>>> import numpy as np
>>> import numpy.linalg as la
>>> np.set_printoptions(suppress=True, linewidth=200)
>>> rng = np.random.default_rng(66)
>>> X = np.eye(5, dtype=int)[rng.permutation(5)]
>>> X
array([[0, 1, 0, 0, 0],
       [1, 0, 0, 0, 0],
       [0, 0, 0, 0, 1],
       [0, 0, 0, 1, 0],
       [0, 0, 1, 0, 0]])
>>> W = np.array([[5, 5, 4, 0],
...     [5, 5, -5, -9],
...     [-1, 2, 2, -1],
...     [-3, -3, 5, 0],
...     [7, 9, -8, 9]])
>>> coef = np.array([2, 3, -1, -2])
>>> act = np.maximum(X @ W + coef, 0)
>>> la.matrix_rank(act)
np.int64(4)
>>> (act > 0).mean(axis=0)
array([0.8, 0.8, 0.6, 0.2])
>>> (act > 0).astype(int)
array([[1, 1, 0, 0],
       [1, 1, 1, 0],
       [1, 1, 0, 1],
       [0, 0, 1, 0],
       [1, 1, 1, 0]])
>>> act
array([[ 7,  8,  0,  0],
       [ 7,  8,  3,  0],
       [ 9, 12,  0,  7],
       [ 0,  0,  4,  0],
       [ 1,  5,  1,  0]])
>>> C = np.array([[4, 4, -2], [-4, -2, -1], [3, -2, 3], [0, -5, -2]])
>>> (act @ C).round(6).argmax(axis=1)
array([1, 1, 0, 0, 2])
>>> W @ C
array([[ 12,   2,  -3],
       [-15,  65, -12],
       [ -6,  -7,   8],
       [ 15, -16,  24],
       [-32, -19, -65]])
>>> la.norm(X, axis=1).argmax()
np.int64(0)
>>> round(float(la.norm(X, 1)), 2), np.round(la.norm(X, np.inf), 2)
(1.0, np.float64(1.0))
>>> round(float(la.norm(X[1] - X[2])), 2)
1.41
>>> evals, V = la.eig(X)
>>> np.round(np.sort(la.eigvals(X.T)), 2)
array([-1., -1.,  1.,  1.,  1.])
>>> np.prod(evals)
np.float64(1.0)
>>> np.round(np.sort(la.eigvals(X @ X)), 2)
array([1., 1., 1., 1., 1.])
>>> X @ V[:, 0] - evals[0] * V[:, 0]
array([0., 0., 0., 0., 0.])
>>> evals, V = la.eigvalsh(X)
Traceback (most recent call last):
  File "<python-input-24>", line 1, in <module>
    evals, V = la.eigvalsh(X)
    ^^^^^^^^
ValueError: too many values to unpack (expected 2)
>>> evals, V = la.eigh(X)
>>> np.round(V.T @ V, 2) + 0
array([[1., 0., 0., 0., 0.],
       [0., 1., 0., 0., 0.],
       [0., 0., 1., 0., 0.],
       [0., 0., 0., 1., 0.],
       [0., 0., 0., 0., 1.]])
>>> np.unique(evals.round(6) + 0, return_counts=True)[1]
array([2, 3])
>>> (evals > 1e-8).sum(), (evals < -1e-8).sum()
(np.int64(3), np.int64(2))
>>> np.round(V.T @ X @ V, 2) + 0
array([[-1.,  0.,  0.,  0.,  0.],
       [ 0., -1.,  0.,  0.,  0.],
       [ 0.,  0.,  1.,  0.,  0.],
       [ 0.,  0.,  0.,  1.,  0.],
       [ 0.,  0.,  0.,  0.,  1.]])
>>> u = np.array([1, -2, 0])
>>> g = np.array([-1, 0, 1])
>>> A = np.outer(u, g)
>>> A
array([[-1,  0,  1],
       [ 2,  0, -2],
       [ 0,  0,  0]])
>>> Uu, sigma, Vt = la.svd(A)
>>> V = Vt[:(sigma > 1e-8).sum()]
>>> x = A[0] + 4 * A[2] + rng.integers(2) * np.eye(3)[0]
>>> x
array([0., 0., 1.])
>>> np.round(np.diag(V.T @ V), 2)
array([0.5, 0. , 0.5])
>>> np.allclose(V.T @ V @ x, x)
False
>>> np.round(V.T @ V, 2)
array([[ 0.5,  0. , -0.5],
       [ 0. ,  0. ,  0. ],
       [-0.5,  0. ,  0.5]])
>>> np.round(la.norm(A, axis=0), 2)
array([2.24, 0.  , 2.24])
>>> A[2] @ A[1]
np.int64(0)
>>> W = np.array([[-3, 0, 0, 0, 3], [-2, -2, -3, 3, -3], [2, -1, 3, -2, -3]])
>>> coef = np.array([2, -2, -2, -8, 5])
>>> act = np.maximum(A @ W + coef, 0)
>>> np.round((act > 0).mean(axis=0), 2)
array([0.67, 0.  , 0.33, 0.  , 0.67])
>>> act
array([[ 7,  0,  1,  0,  0],
       [ 0,  0,  0,  0, 17],
       [ 2,  0,  0,  0,  5]])
>>> (act > 0).astype(int)
array([[1, 0, 1, 0, 0],
       [0, 0, 0, 0, 1],
       [1, 0, 0, 0, 1]])
>>> C = np.array([[5, 4, 0], [-1, 3, 5], [-1, -4, -4], [0, 0, -2], [2, -3, -4]])
>>> act @ C
array([[ 34,  24,  -4],
       [ 34, -51, -68],
       [ 20,  -7, -20]])
>>> W @ C
array([[ -9, -21, -12],
       [-11,   7,   8],
       [  2,   2,  -1]])
>>> (act @ C).round(6).argmax(axis=1)
array([0, 0, 0])
>>> [round(float(x), 2) for x in la.svd(A, compute_uv=False)[:3]]
[3.16, 0.0, 0.0]
>>> la.matrix_rank(A, rtol=0.1)
np.int64(1)
>>> la.cond(A) > 100
np.True_
>>> np.argsort(-la.norm(A, axis=0).round(6), kind="stable")[:3]
array([0, 2, 1])
>>> F = np.load("test19.npy")
>>> F.round(2)
array([[-0.34, -0.45,  0.78,  0.25],
       [ 0.34,  0.01, -0.14,  0.93],
       [-0.82, -0.12, -0.51,  0.23],
       [-0.29,  0.88,  0.33,  0.15]])
>>> x = np.array([3, -4, -4, 5])
>>> np.round(np.einsum("ij,j->i", F, x), 2)
array([-1.1 ,  6.19,  1.19, -5.  ])
>>> np.round(F @ np.ones(4), 2)
array([ 0.24,  1.14, -1.22,  1.08])
>>> np.round(F @ x, 2)
array([-1.1 ,  6.19,  1.19, -5.  ])
>>> (F @ x).argmax()
np.int64(1)
>>> np.round(F @ (2 * x), 2)
array([ -2.2 ,  12.39,   2.37, -10.  ])
>>> x = np.array([2, 3, 1, 2])
>>> np.round(la.inv(F), 2)
array([[-0.34,  0.34, -0.82, -0.29],
       [-0.45,  0.01, -0.12,  0.88],
       [ 0.78, -0.14, -0.51,  0.33],
       [ 0.25,  0.93,  0.23,  0.15]])
>>> round(la.norm(x), 2), round(float(la.norm(F @ x)), 2)
(np.float64(4.24), 4.24)
>>> np.round(la.det(F), 2)
np.float64(-1.0)
>>> np.round(np.einsum("ii->", F), 2)
np.float64(-0.69)
>>> np.round(np.kron(np.eye(2, dtype=int), F), 2)
array([[-0.34, -0.45,  0.78,  0.25, -0.  , -0.  ,  0.  ,  0.  ],
       [ 0.34,  0.01, -0.14,  0.93,  0.  ,  0.  , -0.  ,  0.  ],
       [-0.82, -0.12, -0.51,  0.23, -0.  , -0.  , -0.  ,  0.  ],
       [-0.29,  0.88,  0.33,  0.15, -0.  ,  0.  ,  0.  ,  0.  ],
       [-0.  , -0.  ,  0.  ,  0.  , -0.34, -0.45,  0.78,  0.25],
       [ 0.  ,  0.  , -0.  ,  0.  ,  0.34,  0.01, -0.14,  0.93],
       [-0.  , -0.  , -0.  ,  0.  , -0.82, -0.12, -0.51,  0.23],
       [-0.  ,  0.  ,  0.  ,  0.  , -0.29,  0.88,  0.33,  0.15]])
>>> round(la.det(F.T), 2)
np.float64(-1.0)
>>> round(la.det(2 * F), 2), np.round(la.det(F), 2)
(np.float64(-16.0), np.float64(-1.0))
>>> np.round(la.eigvals(F), 2)
array([-0.35+0.94j, -0.35-0.94j,  1.  +0.j  , -1.  +0.j  ])
>>> np.round(la.eigvals(F).sum().real, 2)
np.float64(-0.69)
>>> np.round(np.poly(F), 2) + 0
array([ 1.  ,  0.69,  0.  , -0.69, -1.  ])
>>> X @ X.T
array([[1, 0, 0, 0, 0],
       [0, 1, 0, 0, 0],
       [0, 0, 1, 0, 0],
       [0, 0, 0, 1, 0],
       [0, 0, 0, 0, 1]])
>>> np.round(la.norm(X, axis=0), 2)
array([1., 1., 1., 1., 1.])
>>> out = np.array([[1, 1], [1, -1]])
>>> E = np.kron(out, np.kron(out, out))[rng.permutation(8)][:5]
>>> E
array([[ 1,  1, -1, -1,  1,  1, -1, -1],
       [ 1, -1,  1, -1,  1, -1,  1, -1],
       [ 1, -1,  1, -1, -1,  1, -1,  1],
       [ 1,  1,  1,  1,  1,  1,  1,  1],
       [ 1,  1,  1,  1, -1, -1, -1, -1]])
>>> x = np.array([0, 1, -2, 0, 3, 2, 2, 2])
>>> (E * x).sum(axis=1)
array([  4,  -2,  -4,   8, -10])
>>> np.sign((E @ x).round(6))
array([ 1, -1, -1,  1, -1])
>>> la.norm(E @ x) <= la.norm(E, 2) * la.norm(x) + 1e-9
np.True_
>>> E @ np.ones(8)
array([0., 0., 0., 8., 0.])
>>> E @ E
Traceback (most recent call last):
  File "<python-input-86>", line 1, in <module>
    E @ E
    ~~^~~
ValueError: matmul: Input operand 1 has a mismatch in its core dimension 0, with gufunc signature (n?,k),(k,m?)->(n?,m?) (size 5 is different from 8)
>>> cov = E.T @ E
>>> np.allclose(cov, cov.T)
True
>>> np.diag(cov)
array([5, 5, 5, 5, 5, 5, 5, 5])
>>> (E @ E.T).shape
(5, 5)
>>> np.trace(cov), (E ** 2).sum()
(np.int64(40), np.int64(40))
>>> u = np.array([-1, -1])
>>> np.convolve(E[3], u)
array([-1, -2, -2, -2, -2, -2, -2, -2, -1])
>>> np.polyval(u, E[3])
array([-2, -2, -2, -2, -2, -2, -2, -2])
>>> arr = np.array([[0.62, 0.38, 0.0], [0.18, 0.64, 0.18], [0.0, 0.8, 0.2]])
>>> lab = rng.permutation(3)
>>> lab
array([1, 2, 0])
>>> out = arr[lab][:, lab]
>>> np.diag(out)
array([0.64, 0.2 , 0.62])
>>> np.trace(out)
np.float64(1.46)
>>> mat = np.loadtxt("dump.csv", delimiter=",")
>>> mat.round(2)
array([[-0.07,  1.  ,  0.02],
       [-0.14, -0.03,  0.99],
       [ 0.99,  0.07,  0.14]])
>>> np.round(np.poly(mat), 2)
array([ 1.  , -0.04,  0.04, -1.  ])
>>> round(float(la.det(mat[::-1])), 2)
-1.0
>>> round(np.einsum("ij,ji->", mat, mat), 2)
np.float64(-0.09)
>>> lab = rng.permutation(3)
>>> lab
array([2, 1, 0])
>>> out = mat[lab][:, lab]
>>> np.allclose(out, mat)
False
>>> np.round(np.sort(np.abs(la.eigvals(out))), 2)
array([1., 1., 1.])
>>> O, r_ = la.qr(mat)
>>> np.allclose(r_.T @ r_, mat.T @ mat)
True
>>> np.round(np.abs(np.diag(r_)), 2)
array([1., 1., 1.])
>>> O.round(2)
array([[-0.07,  1.  ,  0.02],
       [-0.14, -0.03,  0.99],
       [ 0.99,  0.07,  0.14]])
>>> np.round(abs(r_[0, 0]), 2), round(float(la.norm(mat[:, 0])), 2)
(np.float64(1.0), 1.0)
>>> np.round(O.T @ O, 2) + 0
array([[1., 0., 0.],
       [0., 1., 0.],
       [0., 0., 1.]])
>>> r_.round(2) + 0
array([[1., 0., 0.],
       [0., 1., 0.],
       [0., 0., 1.]])
>>> np.round(O @ r_, 2)
array([[-0.07,  1.  ,  0.02],
       [-0.14, -0.03,  0.99],
       [ 0.99,  0.07,  0.14]])
>>> u = np.array([2, 1, 2])
>>> np.round(np.array([np.convolve(row, u, "same") for row in arr]), 2)
array([[1.38, 1.62, 0.76],
       [1.46, 1.36, 1.46],
       [1.6 , 1.2 , 1.8 ]])
>>> np.round(np.cross(arr[2, :3], arr[1, :3]), 2)
array([ 0.02,  0.04, -0.14])
>>> np.round(np.convolve(arr[2], u), 2)
array([0. , 1.6, 1.2, 1.8, 0.4])
>>> np.round(np.correlate(arr[2], arr[1], "full"), 2)
array([0.  , 0.14, 0.55, 0.27, 0.04])
>>> np.polyval(u, arr[2])
array([2.  , 4.08, 2.28])
>>> W0 = np.loadtxt("run4.csv", delimiter=",")
>>> W0
array([[0., 0., 2.],
       [0., 0., 0.],
       [2., 0., 0.]])
>>> out = np.array([[0, 4], [4, 1], [3, 3], [4, 3], [5, 0], [0, 5], [1, 0], [0, 3]])
>>> np.einsum("ij,ij->i", E, E)
array([8, 8, 8, 8, 8])
>>> la.matrix_rank(np.vstack([E, out.T]))
np.int64(7)
>>> np.vstack([E, out.T]).shape
(7, 8)
>>> E @ out
array([[  1,   1],
       [  1,  -5],
       [-11,  11],
       [ 17,  19],
       [  5,   3]])
>>> la.matrix_rank(E @ out)
np.int64(2)
>>> rank = la.matrix_rank(W0)
>>> rank
np.int64(2)
>>> N = la.svd(W0)[2][rank:].T
>>> [int(la.matrix_rank(np.delete(W0, i, axis=0))) for i in range(3)]
[1, 2, 1]
>>> [int(la.matrix_rank(W0[:i])) for i in range(1, len(W0) + 1)]
[1, 1, 2]
>>> Uu, sigma, Vt = la.svd(W0)
>>> sigma
array([2., 2., 0.])
>>> out = Uu[:, :2] @ np.diag(sigma[:2]) @ Vt[:2]
>>> np.abs(W0 - out).max()
np.float64(0.0)
>>> round(la.norm(W0 - out, 2), 2), sigma[2]
(np.float64(0.0), np.float64(0.0))
>>> round(la.norm(W0 - out) / la.norm(W0), 2)
np.float64(0.0)
>>> la.matrix_rank(out)
np.int64(2)
>>> [round(float(x), 2) for x in la.svd(W0, compute_uv=False)[:3]]
[2.0, 2.0, 0.0]
>>> np.argsort(-la.norm(W0, axis=0).round(6), kind="stable")[:3]
array([0, 2, 1])
>>> la.cond(W0) > 100
np.True_
>>> round(la.norm(W0, 2) / la.norm(W0), 2)
np.float64(0.71)
>>> np.round(la.det(W0), 2)
np.float64(0.0)
>>> W0 @ W0
array([[4., 0., 0.],
       [0., 0., 0.],
       [0., 0., 4.]])
>>> (W0 != 0).astype(int)
array([[0, 0, 1],
       [0, 0, 0],
       [1, 0, 0]])
>>> data = np.loadtxt("case10.csv", delimiter=",")
>>> data
array([[-1.,  4.,  0.],
       [ 4., -3.,  4.],
       [ 0.,  4.,  4.]])
>>> u = np.array([6, 0])
>>> np.array([np.convolve(row, u, "same") for row in data])
array([[ -6.,  24.,   0.],
       [ 24., -18.,  24.],
       [  0.,  24.,  24.]])
>>> np.cross(data[0, :3], data[2, :3])
array([16.,  4., -4.])
>>> np.correlate(data[0], data[2], "full")
array([-4., 12., 16.,  0.,  0.])
